$ ipython --no-banner

In [1]: import numpy as np

In [2]: np.set_printoptions(precision=2, suppress=True, linewidth=100, legacy="1.25")

In [3]: feats = np.loadtxt("w.csv", delimiter=",")

In [4]: feats
Out[4]: 
array([[3., 3., 3.],
       [3., 6., 6.],
       [3., 6., 9.]])

In [5]: # equal to its transpose

In [6]: x = np.ones(3)

In [7]: for _ in range(6):
   ...:     x = feats @ x
   ...:     x /= np.linalg.norm(x)
   ...:     print(round(x @ feats @ x, 2))
   ...: 
15.13
15.15
15.15
15.15
15.15
15.15

In [8]: x
Out[8]: array([0.33, 0.59, 0.74])

In [9]: round(float(np.linalg.eigvalsh(feats)[-1]), 2)
Out[9]: 15.15

In [10]: ang = np.radians(90)

In [11]: r_ = np.eye(3)

In [12]: r_[2, 2] = r_[0, 0] = np.cos(ang)

In [13]: r_[2, 0], r_[0, 2] = -np.sin(ang), np.sin(ang)

In [14]: r_.round(2) + 0
Out[14]: 
array([[ 0.,  0.,  1.],
       [ 0.,  1.,  0.],
       [-1.,  0.,  0.]])

In [15]: A2 = feats @ r_.T

In [16]: np.abs(A2 - feats).max(axis=0)
Out[16]: array([ 6.,  0., 12.])

In [17]: np.allclose(np.linalg.norm(feats, axis=1), np.linalg.norm(A2, axis=1))
Out[17]: True

In [18]: round(np.linalg.det(r_), 2), np.trace(r_)
Out[18]: (1.0, 1.0)

In [19]: P = np.triu(np.array([[0, 0, 0], [0, 3, 0], [2, 1, 1]]), 1) + np.eye(3)

In [20]: A2 = P @ feats @ np.linalg.inv(P)

In [21]: P @ feats - feats @ P
Out[21]: 
array([[0., 0., 0.],
       [0., 0., 0.],
       [0., 0., 0.]])

In [22]: np.trace(A2), np.trace(feats)
Out[22]: (18.0, 18.0)

In [23]: A2
Out[23]: 
array([[3., 3., 3.],
       [3., 6., 6.],
       [3., 6., 9.]])

In [24]: np.poly(A2)
Out[24]: array([  1., -18.,  45., -27.])

In [25]: arr = np.loadtxt("case5.csv", delimiter=",")

In [26]: arr
Out[26]: 
array([[-0.8, -0.6],
       [-0.6,  0.8]])

In [27]: rng = np.random.default_rng(26181)

In [28]: idx = rng.permutation(2)

In [29]: A2 = arr[:, idx] * rng.choice([-1, 1], 2)

In [30]: A2
Out[30]: 
array([[ 0.6,  0.8],
       [-0.8,  0.6]])

In [31]: left, _, Vt = np.linalg.svd(arr.T @ A2)

In [32]: np.round(np.linalg.lstsq(arr, A2)[0], 2) + 0
Out[32]: 
array([[ 0., -1.],
       [-1.,  0.]])

In [33]: left @ Vt
Out[33]: 
array([[ 0., -1.],
       [-1.,  0.]])

In [34]: A2 = arr / np.linalg.norm(arr, axis=1, keepdims=True)

In [35]: cov = A2 @ A2.T

In [36]: np.degrees(np.arccos(np.clip(cov[1, 0], -1, 1)))
Out[36]: 90.0

In [37]: (np.abs(cov) > 0.9).astype(int)
Out[37]: 
array([[1, 0],
       [0, 1]])

In [38]: np.argwhere(np.triu(np.abs(cov) > 0.95, 1))
Out[38]: array([], shape=(0, 2), dtype=int64)

In [39]: cov.round(2) + 0
Out[39]: 
array([[1., 0.],
       [0., 1.]])

In [40]: np.linalg.norm(A2, axis=1)
Out[40]: array([1., 1.])

In [41]: np.trace(arr)
Out[41]: 0.0

In [42]: round(np.linalg.det(arr), 2)
Out[42]: -1.0

In [43]: np.allclose(arr @ arr.T, arr.T @ arr)
Out[43]: True

In [44]: np.round(np.linalg.matrix_power(arr, 2), 2) + 0
Out[44]: 
array([[1., 0.],
       [0., 1.]])

In [45]: np.allclose(arr, arr.T)
Out[45]: True

In [46]: np.round(arr @ arr, 2) + 0
Out[46]: 
array([[1., 0.],
       [0., 1.]])

In [47]: np.sort(np.abs(np.linalg.eigvals(arr)))
Out[47]: array([1., 1.])

In [48]: vals, evecs = np.linalg.eigh(feats)

In [49]: x = np.array([2, 1, 2])

In [50]: (np.sign(evecs[:, -1].round(6)) == np.sign(evecs[0, -1].round(6))).astype(int)
Out[50]: array([1, 1, 1])

In [51]: evecs * np.maximum(vals, 0) @ evecs.T
Out[51]: 
array([[3., 3., 3.],
       [3., 6., 6.],
       [3., 6., 9.]])

In [52]: A2 = np.array([[1, 1]])

In [53]: data = np.block([[np.zeros((1, 1)), A2], [A2.T, np.zeros((2, 2))]])

In [54]: data
Out[54]: 
array([[0., 1., 1.],
       [1., 0., 0.],
       [1., 0., 0.]])

In [55]: # columns 1 and 2 are equal

In [56]: round(float(np.trace(np.linalg.pinv(data) @ data)), 2)
Out[56]: 2.0

In [57]: np.abs(np.diag(np.linalg.qr(data)[1])) > 1e-9
Out[57]: array([ True,  True, False])

In [58]: left, sv, Vt = np.linalg.svd(data)

In [59]: np.argmax(sv[:-1] / (sv[1:] + 1e-6)) + 1
Out[59]: 2

In [60]: A2 = left[:, :2] @ np.diag(sv[:2]) @ Vt[:2]

In [61]: round(float(np.abs(data - A2).max()), 2)
Out[61]: 0.0

In [62]: np.linalg.matrix_rank(data, rtol=0.05)
Out[62]: 2

In [63]: np.linalg.matrix_rank(A2)
Out[63]: 2

In [64]: np.round(np.linalg.det(2 * data), 2), round(float(np.linalg.det(data)), 2)
Out[64]: (0.0, 0.0)

In [65]: np.kron(np.eye(2, dtype=int), data)
Out[65]: 
array([[0., 1., 1., 0., 0., 0.],
       [1., 0., 0., 0., 0., 0.],
       [1., 0., 0., 0., 0., 0.],
       [0., 0., 0., 0., 1., 1.],
       [0., 0., 0., 1., 0., 0.],
       [0., 0., 0., 1., 0., 0.]])

In [66]: round(float(np.linalg.det(data.T)), 2)
Out[66]: 0.0

In [67]: np.poly(data)
Out[67]: array([ 1.,  0., -2.,  0.])

In [68]: round(np.linalg.eigvals(data).sum().real, 2)
Out[68]: 0.0

In [69]: W0 = np.load("data.npy")

In [70]: W0
Out[70]: 
array([[ 1,  1, -2],
       [ 1,  1, -2],
       [ 0,  1,  2]])

In [71]: # rows 0 and 1 are equal

In [72]: left, sv, Vt = np.linalg.svd(W0)

In [73]: evecs = Vt[:(sv > 1e-8).sum()]

In [74]: x = W0[1] + -3 * W0[0] + rng.integers(2) * np.eye(3)[1]

In [75]: x
Out[75]: array([-2., -2.,  4.])

In [76]: evecs.T @ evecs
Out[76]: 
array([[ 0.24,  0.38, -0.19],
       [ 0.38,  0.81,  0.1 ],
       [-0.19,  0.1 ,  0.95]])

In [77]: np.allclose(evecs.T @ evecs @ x, x)
Out[77]: True

In [78]: np.linalg.matrix_rank(np.vstack([W0, x]))
Out[78]: 2

In [79]: np.diag(evecs.T @ evecs)
Out[79]: array([0.24, 0.81, 0.95])

In [80]: x = np.array([2, 1])

In [81]: [p for p in range(1, 25) if np.allclose(np.linalg.matrix_power(arr, p), np.eye(2))]
Out[81]: [2, 4, 6, 8, 10, 12, 14, 16, 18, 20, 22, 24]

In [82]: round(np.linalg.norm(x), 2), round(float(np.linalg.norm(arr @ x)), 2)
Out[82]: (2.24, 2.24)

In [83]: np.round(np.linalg.det(arr), 2)
Out[83]: -1.0

In [84]: np.linalg.inv(arr)
Out[84]: 
array([[-0.8, -0.6],
       [-0.6,  0.8]])

In [85]: 2 - np.linalg.matrix_rank(arr - np.eye(2), tol=1e-8)
Out[85]: 1

In [86]: np.linalg.lstsq(W0[:-1].T, W0[-1])[2]
Out[86]: 1

In [87]: np.round(W0 @ np.linalg.pinv(W0) @ W0, 2) + 0
Out[87]: 
array([[ 1.,  1., -2.],
       [ 1.,  1., -2.],
       [ 0.,  1.,  2.]])

In [88]: np.round(np.trace(np.linalg.pinv(W0) @ W0), 2)
Out[88]: 2.0

In [89]: np.allclose(W0[:-1].T @ np.linalg.lstsq(W0[:-1].T, W0[-1])[0], W0[-1])
Out[89]: False

In [90]: mat = np.load("block0.npy")

In [91]: mat
Out[91]: 
array([[-1, -3,  1],
       [-3,  2, -2],
       [-1, -3,  1],
       [-1, -3,  1],
       [-1, -3,  1],
       [-3,  2, -2],
       [-4, -1, -1],
       [ 1, -3,  1],
       [-3,  2, -2],
       [ 1, -3,  1],
       [-4, -1, -1],
       [-1, -3,  1],
       [-2, -1, -1],
       [ 1, -3,  1],
       [ 0,  0,  0],
       [ 0,  0,  0],
       [ 1, -3,  1],
       [-3,  2, -2],
       [-3,  2, -2],
       [-2, -1, -1],
       [-3, -4,  0],
       [ 0, -6,  2],
       [-3,  2, -2]])

In [92]: d = np.linalg.norm(mat[:, None] - mat[None], axis=-1)

In [93]: d[18]
Out[93]: 
array([6.16, 0.  , 6.16, 6.16, 6.16, 0.  , 3.32, 7.07, 0.  , 7.07, 3.32, 6.16, 3.32, 7.07, 4.12,
       4.12, 7.07, 0.  , 0.  , 3.32, 6.32, 9.43, 0.  ])

In [94]: d[18].round(6).argsort(kind="stable")[:4]
Out[94]: array([ 1,  5,  8, 17])

In [95]: d.shape
Out[95]: (23, 23)

In [96]: np.linalg.norm(mat - mat.mean(axis=0), axis=1)
Out[96]: 
array([2.18, 4.02, 2.18, 2.18, 2.18, 4.02, 2.65, 3.26, 4.02, 3.26, 2.65, 2.18, 0.98, 3.26, 1.96,
       1.96, 3.26, 4.02, 4.02, 0.98, 3.14, 5.44, 4.02])

In [97]: np.linalg.norm(mat, axis=1)
Out[97]: 
array([3.32, 4.12, 3.32, 3.32, 3.32, 4.12, 4.24, 3.32, 4.12, 3.32, 4.24, 3.32, 2.45, 3.32, 0.  ,
       0.  , 3.32, 4.12, 4.12, 2.45, 5.  , 6.32, 4.12])

In [98]: P = mat @ np.linalg.solve(mat.T @ mat, mat.T)

In [99]: np.diag(P)
Out[99]: 
array([0.13, 0.11, 0.13, 0.13, 0.13, 0.11, 0.18, 0.14, 0.11, 0.14, 0.18, 0.13, 0.18, 0.14, 0.  ,
       0.  , 0.14, 0.11, 0.11, 0.18, 0.21, 0.23, 0.11])

In [100]: np.linalg.matrix_rank(np.eye(23) - P)
Out[100]: 20

In [101]: A2 = np.c_[mat[:, :1] @ np.array([[-2]]), np.array([2, 2, 3, 3, 3, 2, 0, 0, 3, 2, 0, 1, 0, 2, 0, 2, 0, 3, 3, 0, 2, 1, 0])]

In [102]: A2
Out[102]: 
array([[ 2,  2],
       [ 6,  2],
       [ 2,  3],
       [ 2,  3],
       [ 2,  3],
       [ 6,  2],
       [ 8,  0],
       [-2,  0],
       [ 6,  3],
       [-2,  2],
       [ 8,  0],
       [ 2,  1],
       [ 4,  0],
       [-2,  2],
       [ 0,  0],
       [ 0,  2],
       [-2,  0],
       [ 6,  3],
       [ 6,  3],
       [ 4,  0],
       [ 6,  2],
       [ 0,  1],
       [ 6,  0]])

In [103]: np.round(np.linalg.lstsq(mat, A2[:, 0])[0], 2) + 0
Out[103]: array([-2.,  0.,  0.])

In [104]: np.round(np.linalg.norm(A2 - mat @ np.linalg.lstsq(mat, A2)[0], axis=0), 2) + 0
Out[104]: array([0.  , 6.98])

In [105]: X = np.loadtxt("x.csv", delimiter=",")

In [106]: X
Out[106]: 
array([[ 0.,  0., -1., -1.],
       [ 0.,  0.,  0.,  0.],
       [ 0.,  0.,  0.,  0.],
       [-1.,  0.,  0.,  1.]])

In [107]: left, sv, Vt = np.linalg.svd(X)

In [108]: np.argmax(sv[:-1] / (sv[1:] + 1e-6)) + 1
Out[108]: 2

In [109]: sv
Out[109]: array([1.73, 1.  , 0.  , 0.  ])

In [110]: A2 = left[:, :2] @ np.diag(sv[:2]) @ Vt[:2]

In [111]: np.round(np.abs(X - A2).max(), 2)
Out[111]: 0.0

In [112]: np.linalg.matrix_rank(X, rtol=0.05)
Out[112]: 2

In [113]: left, sv, Vt = np.linalg.svd(X, full_matrices=False)

In [114]: sv
Out[114]: array([1.73, 1.  , 0.  , 0.  ])

In [115]: left.shape, sv.shape, Vt.shape
Out[115]: ((4, 4), (4,), (4, 4))

In [116]: np.round(Vt @ Vt.T, 2) + 0
Out[116]: 
array([[1., 0., 0., 0.],
       [0., 1., 0., 0.],
       [0., 0., 1., 0.],
       [0., 0., 0., 1.]])

In [117]: np.cumsum(sv ** 2) / np.sum(sv ** 2)
Out[117]: array([0.75, 1.  , 1.  , 1.  ])

In [118]: np.abs(Vt[0])
Out[118]: array([0.41, 0.  , 0.41, 0.82])

In [119]: m1 = np.array([[5.0, 1.0, 0.0], [0.0, 5.0, 1.0], [0.0, 0.0, 5.0]])

In [120]: # triangular: eigenvalues sit on the diagonal

In [121]: P = np.triu(np.array([[3, 1, 2], [1, 2, 2], [0, 3, 1]]), 1) + np.eye(3)

In [122]: A2 = P @ m1 @ np.linalg.inv(P)

In [123]: np.linalg.matrix_rank(A2)
Out[123]: 3

In [124]: np.poly(A2)
Out[124]: array([   1.,  -15.,   75., -125.])

In [125]: x = np.array([0, -1, 0])

In [126]: target = m1 @ x

In [127]: b, lr = np.zeros(3), 1 / np.linalg.norm(m1, 2) ** 2

In [128]: for i in range(12):
     ...:     b -= lr * m1.T @ (m1 @ b - target)
     ...:     if i % 2 == 0: print(i, round(np.linalg.norm(m1 @ b - target), 2))
     ...: 
0 1.29
2 0.24
4 0.04
6 0.01
8 0.0
10 0.0

In [129]: round(float(np.linalg.cond(m1)), 2)
Out[129]: 1.33

In [130]: b.round(2) + 0
Out[130]: array([ 0., -1.,  0.])

In [131]: np.linalg.matrix_power(m1 - np.diag(np.diag(m1)), 3)
Out[131]: 
array([[0., 0., 0.],
       [0., 0., 0.],
       [0., 0., 0.]])

In [132]: np.sort(np.linalg.eigvals(m1))
Out[132]: array([5., 5., 5.])

In [133]: [int(np.linalg.matrix_rank(np.linalg.matrix_power(m1, p))) for p in range(1, 4)]
Out[133]: [3, 3, 3]

In [134]: np.prod(np.diag(m1)), round(np.linalg.det(m1), 2)
Out[134]: (125.0, 125.0)

In [135]: round(float(np.linalg.det(m1[::-1])), 2)
Out[135]: -125.0

In [136]: np.round(np.linalg.det(2 * m1), 2), round(np.linalg.det(m1), 2)
Out[136]: (1000.0, 125.0)

In [137]: np.linalg.eigvals(m1)
Out[137]: array([5., 5., 5.])

In [138]: np.round(np.linalg.eigvals(m1).sum().real, 2)
Out[138]: 15.0

In [139]: np.kron(np.eye(2, dtype=int), m1)
Out[139]: 
array([[5., 1., 0., 0., 0., 0.],
       [0., 5., 1., 0., 0., 0.],
       [0., 0., 5., 0., 0., 0.],
       [0., 0., 0., 5., 1., 0.],
       [0., 0., 0., 0., 5., 1.],
       [0., 0., 0., 0., 0., 5.]])

In [140]: round(np.linalg.det(m1.T), 2)
Out[140]: 125.0

In [141]: A = np.load("sample10.npy")

In [142]: A
Out[142]: 
array([[-2.47, -0.18, -5.3 ],
       [-1.53,  2.96, -4.78],
       [ 3.08,  0.11,  4.62],
       [-6.79,  3.7 ,  1.18],
       [-0.55, -0.77, -3.88],
       [ 5.18, -8.72, -5.38],
       [ 6.6 ,  1.37,  3.23],
       [ 3.47, -7.36,  4.85],
       [-4.96, -1.84, -6.99],
       [-0.72, -4.07,  5.47],
       [ 0.15, -3.66,  0.67],
       [-1.73, -7.4 ,  8.2 ]])

In [143]: Xs = A - A.mean(axis=1)
ValueError: operands could not be broadcast together with shapes (12,3) (12,) 


In [144]: Xs = A - A.mean(axis=0)

In [145]: left, sv, Vt = np.linalg.svd(Xs, full_matrices=False)

In [146]: np.searchsorted(np.cumsum(sv ** 2) / (sv ** 2).sum(), 0.9) + 1
Out[146]: 3

In [147]: round((sv ** 2).sum() ** 2 / (sv ** 4).sum(), 2)
Out[147]: 2.47

In [148]: sv
Out[148]: array([18.9 , 13.73, 10.7 ])

In [149]: np.linalg.matrix_rank(Xs)
Out[149]: 3

In [150]: Vt[0] * np.sign(Vt[0, np.abs(Vt[0]).argmax()])
Out[150]: array([ 0.4 , -0.43,  0.8 ])

In [151]: np.abs(Vt[0]).argmax()
Out[151]: 2

In [152]: A2 = A / np.sqrt((A ** 2).mean(axis=1, keepdims=True))

In [153]: A2[2]
Out[153]: array([0.96, 0.03, 1.44])

In [154]: np.linalg.norm(A2, axis=1)
Out[154]: array([1.73, 1.73, 1.73, 1.73, 1.73, 1.73, 1.73, 1.73, 1.73, 1.73, 1.73, 1.73])

In [155]: P = A @ np.linalg.solve(A.T @ A, A.T)

In [156]: np.round(np.linalg.eigvalsh(P), 2) + 0
Out[156]: array([0., 0., 0., 0., 0., 0., 0., 0., 0., 1., 1., 1.])

In [157]: np.linalg.matrix_rank(np.eye(12) - P)
Out[157]: 9

In [158]: np.allclose(P @ P, P)
Out[158]: True

In [159]: cov = np.cov(A, rowvar=False)

In [160]: cov
Out[160]: 
array([[15.9 , -6.03,  5.07],
       [-6.03, 17.05, -5.29],
       [ 5.07, -5.29, 27.07]])

In [161]: np.median(A, axis=0)
Out[161]: array([-0.64, -1.31,  0.93])

In [162]: A.std(axis=0)
Out[162]: array([3.82, 3.95, 4.98])

In [163]: np.argsort(-A.std(axis=0).round(6), kind="stable")
Out[163]: array([2, 1, 0])
